% ipython --no-banner

In [1]: import numpy as np

In [2]: import numpy.linalg as la

In [3]: np.set_printoptions(precision=3, suppress=True, linewidth=120, sign=" ")

In [4]: E = np.loadtxt("layer15.csv", delimiter=",")

In [5]: print(E)
[[ 1.784 -1.999  0.104 -1.345]
 [ 1.784  2.202 -0.315 -0.932]
 [ 0.446  0.247  2.922  0.451]
 [-1.561  0.302  0.594 -2.474]]

In [6]: gram = E.T @ E

In [7]: print(np.allclose(gram, gram.T))
True

In [8]: print((E @ E.T).shape)
(4, 4)

In [9]: print(la.svd(E, compute_uv=False) ** 2)
[ 9.  9.  9.  9.]

In [10]: print(la.matrix_rank(gram))
4

In [11]: print(gram.round(3) + 0)
[[ 9.  0.  0.  0.]
 [ 0.  9.  0.  0.]
 [ 0.  0.  9.  0.]
 [ 0.  0.  0.  9.]]

In [12]: print(round(float(np.trace(gram)), 3), round((E ** 2).sum(), 3))
36.0 36.0

In [13]: m1 = np.array([[-3, -3, -3],
    ...:     [-6, -5, -5],
    ...:     [-4, -7, -3],
    ...:     [-4, -7, -2],
    ...:     [-6, -4, -1],
    ...:     [-3, -5, 0],
    ...:     [-6, -2, 2],
    ...:     [-6, -5, 1],
    ...:     [-6, -2, 4],
    ...:     [-4, -4, 4],
    ...:     [-2, -2, 1],
    ...:     [-4, 1, 3],
    ...:     [-1, 1, 3],
    ...:     [-2, -2, 1],
    ...:     [1, -1, 2],
    ...:     [1, -2, 2],
    ...:     [0, -3, 5]])

In [14]: proj = m1 @ la.solve(m1.T @ m1, m1.T)

In [15]: print(proj @ m1[:, 1])
[-3. -5. -7. -7. -4. -5. -2. -5. -2. -4. -2.  1.  1. -2. -1. -2. -3.]

In [16]: print(la.matrix_rank(np.eye(17) - proj))
14

In [17]: x = np.array([1, -1, 1])

In [18]: rhs = m1 @ x

In [19]: print(rhs)
[-3 -6  0  1 -3  2 -2  0  0  4  1 -2  1  1  4  5  8]

In [20]: print(la.solve(m1.T @ m1, m1.T @ rhs))
[ 1. -1.  1.]

In [21]: print(np.round(la.pinv(m1) @ m1, 3) + 0)
[[ 1.  0.  0.]
 [ 0.  1.  0.]
 [ 0.  0.  1.]]

In [22]: print(la.lstsq(m1, rhs)[0])
[ 1. -1.  1.]

In [23]: rng = np.random.default_rng(76)

In [24]: rhs = rhs + 0.05 * rng.normal(size=17)

In [25]: print(rhs)
[-3.029 -5.912  0.049  1.025 -2.946  1.922 -1.969  0.072  0.069  3.922  0.955 -1.977  1.016  0.962  4.062  4.998  7.993]

In [26]: coef, *_ = la.lstsq(m1, rhs)

In [27]: print(np.round(m1.T @ (rhs - m1 @ coef), 3) + 0)
[ 0.  0.  0.]

In [28]: print([round(float(la.norm(la.solve(m1.T @ m1 + lam * np.eye(3), m1.T @ rhs))), 2) for lam in (0, 1, 10, 100)])
[1.72, 1.69, 1.46, 0.66]

In [29]: Q, evecs = la.qr(m1[:, :1])[0], la.qr(m1[:, 1:])[0]

In [30]: sig = la.svd(Q.T @ evecs, compute_uv=False)

In [31]: print(sig)
[ 0.798]

In [32]: print((sig > 0.9).sum())
0

In [33]: print(round(la.norm(Q @ Q.T - evecs @ evecs.T, 2), 3))
1.0

In [34]: Y = np.c_[m1[:, :1] @ np.array([[-7]]), np.array([-1, 2, 2, 1, 0, 1, 0, 1, 1, -2, 1, -2, 2, -1, 0, -2, 0])]

In [35]: print(Y)
[[21 -1]
 [42  2]
 [28  2]
 [28  1]
 [42  0]
 [21  1]
 [42  0]
 [42  1]
 [42  1]
 [28 -2]
 [14  1]
 [28 -2]
 [ 7  2]
 [14 -1]
 [-7  0]
 [-7 -2]
 [ 0  0]]

In [36]: print(la.matrix_rank(Y))
2

In [37]: print(la.norm(la.qr(m1)[0].T @ Y, axis=0) ** 2 / ((Y ** 2).sum(axis=0) + 1e-12))
[ 1.   0.2]

In [38]: cen = m1 - m1.mean(axis=0)

In [39]: evecs = la.svd(cen)[2][:1]

In [40]: Y = cen - cen @ evecs.T @ evecs

In [41]: print(np.cov(cen @ evecs.T, rowvar=False))
12.429885434072673

In [42]: print(la.norm(Y, axis=1).round(6).argmax())
8

In [43]: K = np.load("mat.npy")

In [44]: print(K)
[[-2.508  1.154  1.563]
 [-2.603  1.397  2.762]
 [ 0.627 -0.47  -0.866]
 [-0.738 -0.333  0.467]
 [-1.306  0.346  0.465]
 [-2.716  1.448  2.634]
 [-1.216 -0.262  0.766]
 [-0.509  1.047  0.593]
 [-0.553  0.445  0.421]
 [ 0.218 -0.011 -0.815]
 [-0.354 -0.455  0.408]
 [-2.675  0.847  2.19 ]
 [-2.11   1.662  1.166]
 [ 0.401 -0.19  -0.658]
 [-2.518  1.389  1.333]
 [-2.554  1.112  2.371]
 [ 1.043 -0.202 -0.102]
 [-1.944  0.649  1.506]
 [-1.895  1.445  1.421]
 [-1.412  0.794  1.791]
 [-3.032  1.622  2.663]
 [-0.869  0.691  0.535]
 [ 0.049  0.122 -0.323]
 [-0.078 -0.211 -0.625]
 [ 0.407 -0.5   -1.562]]

In [45]: z = rng.permutation(3)

In [46]: Y = m1[:, z] * rng.choice([-1, 1], 3)

In [47]: print(Y)
[[ 3 -3  3]
 [ 6 -5  5]
 [ 4 -7  3]
 [ 4 -7  2]
 [ 6 -4  1]
 [ 3 -5  0]
 [ 6 -2 -2]
 [ 6 -5 -1]
 [ 6 -2 -4]
 [ 4 -4 -4]
 [ 2 -2 -1]
 [ 4  1 -3]
 [ 1  1 -3]
 [ 2 -2 -1]
 [-1 -1 -2]
 [-1 -2 -2]
 [ 0 -3 -5]]

In [48]: U, _, Vt = la.svd(m1.T @ Y)

In [49]: print(np.round(U @ Vt, 3) + 0)
[[-1.  0.  0.]
 [ 0.  1.  0.]
 [ 0.  0. -1.]]

In [50]: print(z)
[ 0  1  2]

In [51]: print(np.round(la.lstsq(m1, Y)[0], 3) + 0)
[[-1.  0.  0.]
 [ 0.  1.  0.]
 [ 0.  0. -1.]]

In [52]: data = np.loadtxt("test0.csv", delimiter=",")

In [53]: print(data)
[[-0.159 -0.561 -2.172 -3.306]
 [-0.334  0.312 -0.136 -0.089]
 [-0.496 -0.051  1.599  2.85 ]
 [ 0.169  0.04  -5.1    0.84 ]
 [-0.333  1.57  -2.323 -1.248]
 [ 0.656 -0.37   0.713 -3.889]
 [-0.232 -0.524  1.757 -1.511]
 [ 0.177 -0.763  2.509 -5.85 ]
 [-0.29  -1.269 -0.598  3.279]
 [ 0.579  0.123 -0.245 -2.731]
 [-0.309  1.007 -1.006 -2.83 ]
 [ 0.597 -0.321 -0.436 -1.698]
 [ 0.225 -0.666 -2.615  1.048]
 [ 0.139 -0.416 -0.096 -5.273]
 [-0.315  0.373  1.231  0.543]
 [ 0.096  0.906 -0.345 -1.691]]

In [54]: W2 = data[[10, 2]].astype(float)

In [55]: for _ in range(5):
    ...:     z = la.norm(data[:, None] - W2, axis=-1).argmin(axis=1)
    ...:     W2 = np.array([data[z == j].mean(axis=0) for j in range(2)])
    ...: 

In [56]: print(z)
[ 0  1  1  1  0  0  0  0  1  0  0  0  1  0  1  0]

In [57]: print(W2)
[[ 0.121  0.065 -0.164 -3.003]
 [-0.174 -0.21  -0.936  1.412]]

In [58]: print(np.abs(W2[1] - W2[0]).argmax())
3

In [59]: print(W2[1] - W2[0])
[-0.295 -0.275 -0.772  4.415]

In [60]: D = la.norm(data[:, None] - data[None], axis=-1)

In [61]: print(D.shape)
(16, 16)

In [62]: print(np.flatnonzero(D[4] < D.mean() / 2))
[ 4]

In [63]: print(np.unravel_index(D.round(6).argmax(), D.shape))
(np.int64(3), np.int64(7))

In [64]: print(D[4].round(6).argsort(kind="stable")[:4])
[  4  10  15   1]

In [65]: print(la.matrix_rank(D ** 2))
6

In [66]: cen = data - data.mean(axis=0)

In [67]: U, sig, Vt = la.svd(cen, full_matrices=False)

In [68]: print(np.searchsorted(np.cumsum(sig ** 2) / (sig ** 2).sum(), 0.9) + 1)
2

In [69]: print(sig)
[ 10.554   7.076   2.824   1.137]

In [70]: print((np.sign(U[:, 0]) == np.sign(U[0, 0])).astype(int))
[ 1  0  0  0  0  1  1  1  0  1  1  1  0  1  0  1]

In [71]: print(Vt[0] * np.sign(Vt[0, np.abs(Vt[0]).argmax()]))
[-0.057  0.004 -0.308  0.95 ]

In [72]: print(np.round(cen.mean(axis=0), 3) + 0)
[ 0.  0.  0.  0.]

In [73]: print(np.abs(U[:, 0]).argmax())
7

In [74]: print(np.abs(Vt[0]).argmax())
3

In [75]: print(la.matrix_rank(cen))
4

In [76]: x = np.array([2, -5, 6, 5])

In [77]: rhs = E @ x

In [78]: print(rhs)
[  7.466 -13.992  19.441 -13.435]

In [79]: print(la.solve(E, rhs))
[ 2. -5.  6.  5.]

In [80]: print(np.round(la.solve(E.T, E[1]), 3) + 0)
[ 0.  1.  0.  0.]

In [81]: Y = np.c_[data[:, :2] @ np.array([[2, -1], [0, -2]]), np.array([4, -2, 3, -2, 0, 2, 1, -4, -2, 4, 0, 1, -4, 2, 1, 2])]

In [82]: print(Y)
[[-0.318  1.281  4.   ]
 [-0.668 -0.29  -2.   ]
 [-0.992  0.598  3.   ]
 [ 0.338 -0.249 -2.   ]
 [-0.666 -2.807  0.   ]
 [ 1.312  0.084  2.   ]
 [-0.464  1.28   1.   ]
 [ 0.354  1.349 -4.   ]
 [-0.58   2.828 -2.   ]
 [ 1.158 -0.825  4.   ]
 [-0.618 -1.705  0.   ]
 [ 1.194  0.045  1.   ]
 [ 0.45   1.107 -4.   ]
 [ 0.278  0.693  2.   ]
 [-0.63  -0.431  1.   ]
 [ 0.192 -1.908  2.   ]]

In [83]: print(la.matrix_rank(Y))
3

In [84]: print(la.matrix_rank(np.c_[data, Y]))
5

In [85]: print(np.round(la.lstsq(data, Y[:, 0])[0], 3) + 0)
[ 2.  0.  0.  0.]

In [86]: print(np.round(la.norm(Y - data @ la.lstsq(data, Y)[0], axis=0), 3) + 0)
[ 0.     0.     9.355]

In [87]: f = np.array([3, -1, 2]) + 0.5

In [88]: mat = np.eye(3) - 2 * np.outer(f, f) / (f @ f)

In [89]: print(mat)
[[-0.307  0.187 -0.933]
 [ 0.187  0.973  0.133]
 [-0.933  0.133  0.333]]

In [90]: t3 = np.stack([mat, -1 * mat, mat[::-1]])

In [91]: print(t3.sum(axis=0))
[[-0.933  0.133  0.333]
 [ 0.187  0.973  0.133]
 [-0.307  0.187 -0.933]]

In [92]: print(la.det(t3))
[-1.  1.  1.]

In [93]: arr = np.load("dump.npy")

In [94]: print(arr)
[[-0.073 -0.037 -0.054  0.   ]
 [ 0.981  0.124  0.842 -0.433]
 [ 2.87   0.3    2.469 -1.153]
 [ 0.035  0.015  0.016  0.048]
 [ 2.048  0.228  1.638 -0.779]
 [ 1.972  0.265  1.522 -0.812]
 [ 1.03   0.085  0.844 -0.38 ]
 [ 0.992  0.105  0.839 -0.421]
 [ 2.999  0.253  2.418 -1.145]
 [-0.008  0.    -0.02  -0.016]
 [ 1.028 -0.004  0.88  -0.442]
 [ 3.037  0.313  2.373 -1.205]
 [ 1.906  0.299  1.596 -0.917]
 [ 3.049  0.367  2.342 -1.166]
 [-0.02  -0.05   0.066  0.079]
 [ 3.035  0.302  2.43  -1.229]
 [ 0.92   0.117  0.809 -0.418]
 [ 2.992  0.292  2.338 -1.142]
 [ 0.01  -0.068  0.069  0.02 ]
 [ 3.057  0.3    2.359 -1.223]]

In [95]: W2 = arr[[11, 0]].astype(float)

In [96]: for _ in range(3):
    ...:     z = la.norm(arr[:, None] - W2, axis=-1).argmin(axis=1)
    ...:     W2 = np.array([arr[z == j].mean(axis=0) for j in range(2)])
    ...: 

In [97]: print(z)
[ 1  1  0  1  0  0  1  1  0  1  1  0  0  0  1  0  1  0  1  0]

In [98]: print(W2)
[[ 2.697  0.292  2.149 -1.077]
 [ 0.489  0.029  0.429 -0.196]]

In [99]: print(W2[1] - W2[0])
[-2.207 -0.263 -1.719  0.881]

In [100]: print(np.bincount(z))
[ 10  10]

In [101]: print(np.abs(W2[1] - W2[0]).argmax())
0

In [102]: J = np.loadtxt("block11.csv", delimiter=",")

In [103]: print(J)
[[ 0.887  0.142  0.104  0.141 -0.222]
 [ 0.142  0.298  0.36  -0.134  0.203]
 [ 0.104  0.36   0.441 -0.172  0.276]
 [ 0.141 -0.134 -0.172  0.819  0.284]
 [-0.222  0.203  0.276  0.284  0.555]]

In [104]: t3 = np.stack([J, 4 * J, J[::-1]])

In [105]: print(la.norm(t3, axis=(1, 2)))
[ 1.732  6.928  1.732]

In [106]: print(np.round(la.det(t3), 3) + 0)
[ 0.  0.  0.]

In [107]: print(np.einsum("bij,cij->bc", t3, t3))
[[ 3.    12.    -0.27 ]
 [12.    48.    -1.078]
 [-0.27  -1.078  3.   ]]

In [108]: print(t3.shape)
(3, 5, 5)

In [109]: print(round(float(np.einsum("ij,ji->", J, J)), 3))
3.0

In [110]: proj = np.triu(np.array([[-2, -1, 2, 0, 1],
     ...:     [2, -1, -1, 2, 2],
     ...:     [2, -2, 2, 2, -2],
     ...:     [-2, 1, 0, -2, -1],
     ...:     [0, -1, 0, 1, 0]]), 1) + np.eye(5)

In [111]: Y = proj @ J @ la.inv(proj)

In [112]: print(round(float(la.det(Y)), 3))
-0.0

In [113]: z = rng.permutation(5)

In [114]: print(z)
[ 0  3  4  2  1]

In [115]: Y = J[z][:, z]

In [116]: print(round(la.det(Y), 3), round(float(la.det(J[z])), 3))
-0.0 0.0

In [117]: W0 = np.load("x.npy")

In [118]: print(W0)
[[ 0  2  1  0  1]
 [ 0  3  3  2  2]
 [ 0  0  2  2  2]
 [ 0  0  0  0  2]
 [ 0  0  0  0  2]]

In [119]: # row 4 repeats row 3

In [120]: f, v = W0[2], W0[4]

In [121]: print(f @ f)
12

In [122]: pr = (f @ v) / (f @ f) * f

In [123]: print(round(la.norm(f + v) ** 2 + la.norm(f - v) ** 2, 3))
32.0

In [124]: print(la.matrix_rank(np.outer(f, v)))
1

In [125]: print(np.round((v - pr) @ f, 3))
0.0

In [126]: print(pr)
[ 0.     0.     0.667  0.667  0.667]

In [127]: print(v - pr)
[ 0.     0.    -0.667 -0.667  1.333]

In [128]: x = np.array([1, 3, 3, 1, 2])

In [129]: h = np.maximum(W0 @ x, 0)

In [130]: print(np.maximum(W0 @ x, 0) - np.maximum(-W0 @ x, 0))
[ 11  24  12   4   4]

In [131]: print(W0.T @ h)
[   0   94  107   72   99]

In [132]: print(W0 * (h > 1e-9)[:, None])
[[ 0  2  1  0  1]
 [ 0  3  3  2  2]
 [ 0  0  2  2  2]
 [ 0  0  0  0  2]
 [ 0  0  0  0  2]]
